% python3 -q
>>> import numpy as np
>>> from numpy import linalg as LA
>>> np.set_printoptions(suppress=True, linewidth=120)
>>> B = np.array([[-1, -3], [-2, -3], [1, 3]])
>>> C = np.array([[0, 1, 1, 2, 0, 1], [2, 3, 2, 3, 3, 3]])
>>> rng = np.random.default_rng(16809)
>>> A = B @ C + 0.02 * rng.normal(size=(3, 6))
>>> A.round(2)
array([[ -6.05,  -9.98,  -6.97, -10.99,  -9.  ,  -9.96],
       [ -5.96, -11.02,  -7.98, -12.97,  -8.99, -10.97],
       [  5.97,   9.98,   6.98,  10.96,   9.  ,   9.97]])
>>> def softmax(z):
...     e = np.exp(z - z.max(axis=-1, keepdims=True))
...     return e / e.sum(axis=-1, keepdims=True)
... 
>>> np.round(softmax(A).sum(axis=1), 2)
array([1., 1., 1.])
>>> np.round(softmax(A[0]), 2) + 0
array([0.67, 0.01, 0.26, 0.  , 0.04, 0.01])
>>> scores = A @ A.T / np.sqrt(6)
>>> softmax(scores).round(6).argmax(axis=1)
array([1, 1, 2])
>>> np.round(softmax(scores)[0] @ A, 2)
array([ -5.96, -11.02,  -7.98, -12.97,  -8.99, -10.97])
>>> Uu, sigma, Vh = LA.svd(A, full_matrices=False)
>>> np.allclose(Uu * sigma @ Vh, A)
True
>>> print(np.round(np.cumsum(sigma ** 2) / np.sum(sigma ** 2), 2))
[1. 1. 1.]
>>> Uu.shape, sigma.shape, Vh.shape
((3, 3), (3,), (3, 6))
>>> np.round(Uu.T @ A @ Vh.T, 2) + 0
array([[39.48,  0.  ,  0.  ],
       [ 0.  ,  1.15,  0.  ],
       [ 0.  ,  0.  ,  0.05]])
>>> print(np.round(sigma / sigma[0], 2) + 0)
[1.   0.03 0.  ]
>>> (sigma > 1e-8).sum()
np.int64(3)
>>> W = np.array([[-2, 1], [-1, -2], [0, 3], [3, 0], [3, -3], [3, -3]])
>>> c = np.array([-1, -2])
>>> hid = np.maximum(A @ W + c, 0)
>>> print(hid.round(2))
[[ 0.   47.86]
 [ 0.   50.  ]
 [66.83  0.  ]]
>>> C = np.array([[2, -1], [2, 3]])
>>> np.round(hid @ C, 2)
array([[ 95.73, 143.59],
       [100.  , 150.01],
       [133.67, -66.83]])
>>> W @ C
array([[ -2,   5],
       [ -6,  -5],
       [  6,   9],
       [  6,  -3],
       [  0, -12],
       [  0, -12]])
>>> (hid @ C).round(6).argmax(axis=1)
array([1, 1, 0])
>>> LA.cond(A) > 100
np.True_
>>> LA.matrix_rank(A, rtol=0.1)
np.int64(1)
>>> print([round(float(x), 2) for x in LA.svd(A, compute_uv=False)[:3]])
[39.48, 1.15, 0.05]
>>> B = np.array([[2, 1], [-2, -2], [0, -1], [2, -1], [0, -1], [-2, -2]])
>>> print(np.round(np.einsum("ij->j", A), 2))
[ -6.04 -11.02  -7.97 -13.01  -8.99 -10.96]
>>> np.round(A @ B, 2)
array([[  5.8 ,  60.79],
       [  6.1 ,  67.94],
       [ -6.02, -60.85]])
>>> B @ A
Traceback (most recent call last):
  File "<python-input-35>", line 1, in <module>
    B @ A
    ~~^~~
ValueError: matmul: Input operand 1 has a mismatch in its core dimension 0, with gufunc signature (n?,k),(k,m?)->(n?,m?) (size 3 is different from 2)
>>> J = np.array([[2, 0, 2, 3, 2],
...     [0, 2, 0, 2, 1],
...     [0, 0, 2, 3, 1],
...     [0, 0, 0, 1, 0],
...     [0, 0, 0, 0, 1]])
>>> # triangular: eigenvalues sit on the diagonal
>>> LA.matrix_rank(J - J[0, 0] * np.eye(5))
np.int64(3)
>>> evals, V = LA.eig(J)
>>> np.prod(evals)
np.float64(8.0)
>>> print(J @ V[:, 0] - evals[0] * V[:, 0])
[0. 0. 0. 0. 0.]
>>> print(np.round(np.sort(LA.eigvals(J @ J)), 2))
[1. 1. 4. 4. 4.]
>>> np.round(np.sort(LA.eigvals(LA.inv(J))), 2)
array([0.5, 0.5, 0.5, 1. , 1. ])
>>> np.round(np.sort(LA.eigvals(J.T)), 2)
array([1., 1., 2., 2., 2.])
>>> th = np.sort(rng.uniform(-2, 2, 30))
>>> X = np.c_[th, th ** 2, th ** 3] @ np.array([[8, 7, 5, 9, 9], [3, 0, 2, 4, 5], [7, 7, 5, 2, 6]])
>>> X.round(2)
array([[-53.51, -62.6 , -37.38, -16.62, -41.06],
       [-52.73, -61.72, -36.83, -16.45, -40.47],
       [-52.24, -61.15, -36.47, -16.35, -40.1 ],
       [-38.73, -45.61, -26.87, -13.44, -29.89],
       [-38.09, -44.87, -26.41, -13.3 , -29.4 ],
       [-35.9 , -42.32, -24.86, -12.82, -27.76],
       [-30.2 , -35.68, -20.82, -11.55, -23.49],
       [-10.87, -12.62,  -7.21,  -6.65,  -9.16],
       [ -7.16,  -8.08,  -4.66,  -5.3 ,  -6.39],
       [ -3.64,  -3.8 ,  -2.31,  -3.43,  -3.59],
       [ -1.22,  -1.13,  -0.76,  -1.33,  -1.32],
       [ -0.51,  -0.45,  -0.32,  -0.57,  -0.56],
       [  0.34,   0.29,   0.21,   0.38,   0.38],
       [  2.07,   1.68,   1.31,   2.29,   2.39],
       [  2.2 ,   1.78,   1.39,   2.43,   2.54],
       [  3.55,   2.81,   2.26,   3.8 ,   4.11],
       [  3.9 ,   3.08,   2.49,   4.15,   4.52],
       [  4.28,   3.37,   2.74,   4.52,   4.96],
       [  5.61,   4.37,   3.62,   5.74,   6.49],
       [  5.75,   4.47,   3.71,   5.86,   6.64],
       [  6.31,   4.89,   4.08,   6.35,   7.28],
       [ 11.9 ,   9.18,   7.84,  10.78,  13.46],
       [ 14.22,  11.  ,   9.42,  12.44,  15.98],
       [ 15.31,  11.86,  10.16,  13.2 ,  17.14],
       [ 22.79,  17.86,  15.29,  18.05,  25.02],
       [ 29.  ,  22.95,  19.59,  21.78,  31.44],
       [ 31.15,  24.73,  21.07,  23.03,  33.64],
       [ 31.96,  25.4 ,  21.63,  23.49,  34.46],
       [ 38.07,  30.5 ,  25.88,  26.91,  40.66],
       [ 59.37,  48.62,  40.74,  38.05,  61.9 ]])
>>> # looks like rank 3
>>> gram = np.cov(X, rowvar=False)
>>> np.argsort(-X.std(axis=0).round(6), kind="stable")
array([1, 0, 4, 2, 3])
>>> np.round(np.corrcoef(X.T), 2)
array([[1.  , 0.99, 1.  , 0.97, 0.99],
       [0.99, 1.  , 0.99, 0.94, 0.98],
       [1.  , 0.99, 1.  , 0.97, 0.99],
       [0.97, 0.94, 0.97, 1.  , 0.99],
       [0.99, 0.98, 0.99, 0.99, 1.  ]])
>>> print(np.round(np.median(X, axis=0), 2))
[2.87 2.3  1.82 3.11 3.32]
>>> np.round(LA.eigvalsh(gram)[::-1], 2) + 0
array([2786.54,   29.65,    0.99,    0.  ,    0.  ])
>>> K = np.array([[1, -1, 1, -1, 1, -1, 1, -1],
...     [1, 1, -1, -1, 1, 1, -1, -1],
...     [1, -1, 1, -1, -1, 1, -1, 1],
...     [1, -1, -1, 1, 1, -1, -1, 1]])
>>> W = np.array([[3, -2],
...     [2, 1],
...     [0, 0],
...     [-1, -1],
...     [2, 2],
...     [-2, -2],
...     [-1, 3],
...     [-1, 0]])
>>> c = np.array([6, 6])
>>> hid = np.maximum(K @ W + c, 0)
>>> LA.matrix_rank(hid)
np.int64(2)
>>> (hid > 0).astype(int)
array([[1, 1],
       [1, 1],
       [1, 0],
       [1, 1]])
>>> (hid > 0).mean(axis=0)
array([1.  , 0.75])
>>> C = np.array([[0, -2, -2], [-1, 0, 2]])
>>> (hid @ C).round(6).argmax(axis=1)
array([2, 0, 0, 0])
>>> W @ C
array([[  2,  -6, -10],
       [ -1,  -4,  -2],
       [  0,   0,   0],
       [  1,   2,   0],
       [ -2,  -4,   0],
       [  2,   4,   0],
       [ -3,   2,   8],
       [  0,   2,   2]])
>>> E = np.array([[8, 2, 4, 0, 7, 2], [2, 3, 8, 2, 8, 0], [9, 3, 2, 1, 9, 4]])
>>> E[-1] = E[0] + 2 * E[1]
>>> E
array([[ 8,  2,  4,  0,  7,  2],
       [ 2,  3,  8,  2,  8,  0],
       [12,  8, 20,  4, 23,  2]])
>>> # rank 2
>>> B = E / LA.norm(E, axis=1, keepdims=True)
>>> gram = B @ B.T
>>> gram.round(2)
array([[1.  , 0.78, 0.9 ],
       [0.78, 1.  , 0.98],
       [0.9 , 0.98, 1.  ]])
>>> gram[2].round(2)
array([0.9 , 0.98, 1.  ])
>>> np.round(LA.norm(B, axis=1), 2)
array([1., 1., 1.])
>>> T = np.stack([E, -2 * E, E[::-1]])
>>> T.sum(axis=0)
array([[  4,   6,  16,   4,  16,   0],
       [  0,   0,   0,   0,   0,   0],
       [ -4,  -6, -16,  -4, -16,   0]])
>>> LA.matrix_rank(T)
array([2, 2, 2])
>>> np.round(LA.norm(T, axis=(1, 2)), 2)
array([37.93, 75.87, 37.93])
